$ python3 -q
>>> import numpy as np
>>> np.set_printoptions(precision=2, suppress=True, linewidth=100)
>>> def tidy(a):
...     return np.round(a, 2) + 0
... 
>>> J = np.loadtxt("w.csv", delimiter=",")
>>> print(tidy(J))
[[ 0.22 -0.35  0.21]
 [-0.35  0.84  0.1 ]
 [ 0.21  0.1   0.94]]
>>> # rows and columns are dependent
>>> A2 = np.array([[0, 0, 2], [2, 2, 1]])
>>> C = np.kron(A2, J)
>>> np.linalg.matrix_rank(C)
np.int64(4)
>>> print(tidy(np.linalg.norm(C, 2)), tidy(np.linalg.norm(A2, 2) * np.linalg.norm(J, 2)))
3.11 3.11
>>> data = np.array([[-2, -1, 0, 1, 2], [3, 4, 5, 6, 7], [8, 9, 10, 11, 12]])
>>> # rank 2
>>> tidy(data @ np.linalg.pinv(data) @ data)
array([[-2., -1.,  0.,  1.,  2.],
       [ 3.,  4.,  5.,  6.,  7.],
       [ 8.,  9., 10., 11., 12.]])
>>> np.abs(np.diag(np.linalg.qr(data)[1])) > 1e-9
array([ True,  True, False])
>>> u = np.array([2, 2, -1])
>>> print(np.cross(data[2, :3], data[0, :3]))
[ 10 -20  10]
>>> np.polyval(u, data[2])
array([143, 179, 219, 263, 311])
>>> print(np.correlate(data[2], data[0], "full"))
[ 16  26  29  24  10 -16 -31 -34 -24]
>>> Uu, s, VT = np.linalg.svd(data)
>>> vecs = VT[:(s > 1e-8).sum()]
>>> rng = np.random.default_rng(5091)
>>> x0 = data[2] + 3 * data[1] + rng.integers(2) * np.eye(5)[2]
>>> x0
array([17., 21., 25., 29., 33.])
>>> tidy(np.diag(vecs.T @ vecs))
array([0.6, 0.3, 0.2, 0.3, 0.6])
>>> np.linalg.matrix_rank(np.vstack([data, x0]))
np.int64(2)
>>> np.allclose(vecs.T @ vecs @ x0, x0)
True
